% python3 -q
>>> import numpy as np
>>> from numpy import linalg as LA
>>> np.set_printoptions(suppress=True, linewidth=200)
>>> A = np.loadtxt("case8.csv", delimiter=",")
>>> A
array([[-1.8  , -0.6  ,  0.6  , -0.3  , -0.2  ],
       [ 1.123,  0.738, -0.938,  1.83 ,  0.652],
       [ 1.1  ,  0.7  , -0.9  ,  1.8  ,  0.6  ],
       [-0.7  ,  0.5  , -1.4  , -1.2  ,  0.2  ],
       [-1.7  , -0.7  , -1.5  ,  1.3  ,  1.3  ],
       [-0.5  , -0.4  ,  0.4  , -0.7  , -2.1  ],
       [ 1.6  ,  0.3  ,  1.3  ,  0.5  ,  2.1  ],
       [ 0.8  , -0.2  , -0.2  ,  1.2  ,  0.2  ]])
>>> Q, evecs = LA.qr(A[:, :3])[0], LA.qr(A[:, 3:])[0]
>>> sigma = LA.svd(Q.T @ evecs, compute_uv=False)
>>> sigma.round(3)
array([0.774, 0.234])
>>> np.round(LA.norm(Q @ Q.T - evecs @ evecs.T, 2), 3)
np.float64(1.0)
>>> np.round(np.degrees(np.arccos(sigma.clip(0, 1))), 3)
array([39.329, 76.449])
>>> x0 = np.array([3, 1, 3, 1, 3])
>>> y = A @ x0
>>> np.round(LA.pinv(A) @ A, 3) + 0
array([[1., 0., 0., 0., 0.],
       [0., 1., 0., 0., 0.],
       [0., 0., 1., 0., 0.],
       [0., 0., 0., 1., 0.],
       [0., 0., 0., 0., 1.]])
>>> y.round(3)
array([-5.1  ,  5.079,  4.9  , -6.4  , -5.1  , -7.7  , 15.8  ,  3.4  ])
>>> np.round(LA.solve(A.T @ A, A.T @ y), 3)
array([3., 1., 3., 1., 3.])
>>> np.round(LA.lstsq(A, y)[0], 3)
array([3., 1., 3., 1., 3.])
>>> rng = np.random.default_rng(18949)
>>> y = y + 0.05 * rng.normal(size=8)
>>> y.round(3)
array([-5.173,  5.037,  4.906, -6.45 , -5.149, -7.735, 15.816,  3.379])
>>> c, *_ = LA.lstsq(A, y)
>>> round(LA.norm(y - A @ c), 3)
np.float64(0.081)
>>> c.round()
array([3., 1., 3., 1., 3.])
>>> np.round(A.T @ (y - A @ c), 3) + 0
array([0., 0., 0., 0., 0.])
>>> F = np.load("layer12.npy")
>>> F
array([[ 2.,  2., -3.,  1.],
       [-1.,  5., -3.,  1.],
       [-2.,  2.,  1.,  1.],
       [-2.,  2., -2.,  4.]])
>>> np.zeros(4, 4)
Traceback (most recent call last):
  File "<python-input-25>", line 1, in <module>
    np.zeros(4, 4)
    ~~~~~~~~^^^^^^
TypeError: Cannot interpret '4' as a data type
>>> F.mean(axis=0)
array([-0.75,  2.75, -1.75,  1.75])
>>> np.round(LA.svd(F, compute_uv=False), 3)
array([8.127, 4.169, 2.831, 0.751])
>>> np.count_nonzero(F)
np.int64(16)
>>> LA.rank(F)
Traceback (most recent call last):
  File "<python-input-29>", line 1, in <module>
    LA.rank(F)
    ^^^^^^^
AttributeError: module 'numpy.linalg' has no attribute 'rank'
>>> np.diff(F, axis=0)
array([[-3.,  3.,  0.,  0.],
       [-1., -3.,  4.,  0.],
       [ 0.,  0., -3.,  3.]])
>>> F.sum(axis=0)
array([-3., 11., -7.,  7.])
>>> M = np.loadtxt("sample16.csv", delimiter=",")
>>> M
array([[-8.,  0., -3.,  0.,  3.,  0.,  0.],
       [ 0.,  0.,  0.,  0.,  0.,  0.,  4.],
       [-6.,  0., -1.,  0.,  1.,  0.,  0.],
       [ 0.,  0.,  0., -4.,  0., -7.,  0.],
       [-8.,  0., -8.,  0.,  4.,  0.,  0.],
       [ 0.,  0.,  0.,  4.,  0., -4.,  0.],
       [ 0., -1.,  0.,  0.,  0.,  0., -2.]])
>>> # 3 groups of indices that never mix
>>> Q, r_ = LA.qr(M)
>>> np.round(Q @ r_, 3)
array([[-8.,  0., -3.,  0.,  3.,  0.,  0.],
       [ 0.,  0.,  0.,  0.,  0.,  0.,  4.],
       [-6.,  0., -1.,  0.,  1.,  0.,  0.],
       [ 0.,  0.,  0., -4.,  0., -7.,  0.],
       [-8.,  0., -8.,  0.,  4.,  0.,  0.],
       [ 0.,  0.,  0.,  4.,  0., -4.,  0.],
       [ 0., -1.,  0.,  0.,  0.,  0., -2.]])
>>> np.allclose(r_.T @ r_, M.T @ M)
True
>>> np.round(np.sort(np.abs(LA.eigvals(M))), 3)
array([2.   , 2.   , 2.   , 3.217, 6.217, 6.633, 6.633])
>>> M @ M
array([[ 58.,   0.,   3.,   0., -15.,   0.,   0.],
       [  0.,  -4.,   0.,   0.,   0.,   0.,  -8.],
       [ 46.,   0.,  11.,   0., -15.,   0.,   0.],
       [  0.,   0.,   0., -12.,   0.,  56.,   0.],
       [ 80.,   0.,   0.,   0., -16.,   0.,   0.],
       [  0.,   0.,   0., -32.,   0., -12.,   0.],
       [  0.,   2.,   0.,   0.,   0.,   0.,   0.]])
>>> LA.determinant(M)
Traceback (most recent call last):
  File "<python-input-40>", line 1, in <module>
    LA.determinant(M)
    ^^^^^^^^^^^^^^
AttributeError: module 'numpy.linalg' has no attribute 'determinant'
>>> (M + M.T) / 2
array([[-8. ,  0. , -4.5,  0. , -2.5,  0. ,  0. ],
       [ 0. ,  0. ,  0. ,  0. ,  0. ,  0. ,  1.5],
       [-4.5,  0. , -1. ,  0. , -3.5,  0. ,  0. ],
       [ 0. ,  0. ,  0. , -4. ,  0. , -1.5,  0. ],
       [-2.5,  0. , -3.5,  0. ,  4. ,  0. ,  0. ],
       [ 0. ,  0. ,  0. , -1.5,  0. , -4. ,  0. ],
       [ 0. ,  1.5,  0. ,  0. ,  0. ,  0. , -2. ]])
>>> np.round(LA.matrix_power(M, 4), 3)
array([[ 2302.,     0.,   207.,     0.,  -675.,     0.,     0.],
       [    0.,     0.,     0.,     0.,     0.,     0.,    32.],
       [ 1974.,     0.,   259.,     0.,  -615.,     0.,     0.],
       [    0.,     0.,     0., -1648.,     0., -1344.,     0.],
       [ 3360.,     0.,   240.,     0.,  -944.,     0.,     0.],
       [    0.,     0.,     0.,   768.,     0., -1648.,     0.],
       [    0.,    -8.,     0.,     0.,     0.,     0.,   -16.]])
>>> round(LA.det(M), 3)
np.float64(7040.0)
>>> ang = np.radians(135)
>>> r_ = np.eye(7)
>>> r_[3, 3] = r_[6, 6] = np.cos(ang)
>>> r_[3, 6], r_[6, 3] = -np.sin(ang), np.sin(ang)
>>> r_.round(3)
array([[ 1.   ,  0.   ,  0.   ,  0.   ,  0.   ,  0.   ,  0.   ],
       [ 0.   ,  1.   ,  0.   ,  0.   ,  0.   ,  0.   ,  0.   ],
       [ 0.   ,  0.   ,  1.   ,  0.   ,  0.   ,  0.   ,  0.   ],
       [ 0.   ,  0.   ,  0.   , -0.707,  0.   ,  0.   , -0.707],
       [ 0.   ,  0.   ,  0.   ,  0.   ,  1.   ,  0.   ,  0.   ],
       [ 0.   ,  0.   ,  0.   ,  0.   ,  0.   ,  1.   ,  0.   ],
       [ 0.   ,  0.   ,  0.   ,  0.707,  0.   ,  0.   , -0.707]])
>>> other = M @ r_.T
>>> np.round(np.abs(other - M).max(axis=0), 3)
array([0.   , 0.   , 0.   , 6.828, 0.   , 0.   , 6.828])
>>> mat = np.load("block12.npy")
>>> mat
array([[  2,   3,  -2,   3,  -3,   1],
       [  2,  -1,   2,   2,   2,   0],
       [  0,   0,   0,   0,   0,   0],
       [  0,   0,   0,   0,   0,   0],
       [  0,   0,   0,   0,   0,   0],
       [  0,   0,   0,   0,   0,   0],
       [  2,   0, -10,  -2,   6,   6],
       [  0,  -1,   0,   0,   5,   3],
       [  3,   0,  -3,  -3,   3,   3],
       [ -2,  -2,  -3,  -2,   3,   0],
       [  1,  -2,   0,   2,   5,   2],
       [  2,  -1,   2,   2,   2,   0],
       [  0,   0,   0,   0,   0,   0],
       [  2,   1,  -3,   3,  -3,  -2],
       [  0,   0,   0,   0,   0,   0],
       [ -1,  -1,  -2,   0,   3,   2],
       [  3,   0,  -3,  -3,   3,   3],
       [  2,  -1,  -5,  -3,   6,   5],
       [  5,   1,  -6,   0,   0,   1],
       [  0,   0,   0,   0,   0,   0],
       [  0,   2,   1,   0,   0,   3],
       [  0,  -1,  -6,   1,   0,  -2],
       [  0,   0,   0,   0,   0,   0],
       [ -1,  -1,  -2,   0,   3,   2],
       [  0,   2,   1,   0,   0,   3],
       [  0,   2,   1,   0,   0,   3],
       [  2,  -1,  -5,  -3,   6,   5],
       [ -2,  -2,  -3,  -2,   3,   0],
       [  0,   0,   0,   0,   0,   0],
       [  0,   0,   0,   0,   0,   0],
       [  0,  -3,  -1,   0,   5,   0]])
>>> ang = np.radians(72)
>>> r_ = np.eye(6)
>>> r_[0, 0] = r_[2, 2] = np.cos(ang)
>>> r_[0, 2], r_[2, 0] = -np.sin(ang), np.sin(ang)
>>> r_.round(3)
array([[ 0.309,  0.   , -0.951,  0.   ,  0.   ,  0.   ],
       [ 0.   ,  1.   ,  0.   ,  0.   ,  0.   ,  0.   ],
       [ 0.951,  0.   ,  0.309,  0.   ,  0.   ,  0.   ],
       [ 0.   ,  0.   ,  0.   ,  1.   ,  0.   ,  0.   ],
       [ 0.   ,  0.   ,  0.   ,  0.   ,  1.   ,  0.   ],
       [ 0.   ,  0.   ,  0.   ,  0.   ,  0.   ,  1.   ]])
>>> other = mat @ r_.T
>>> np.allclose(LA.norm(mat, axis=1), LA.norm(other, axis=1))
True
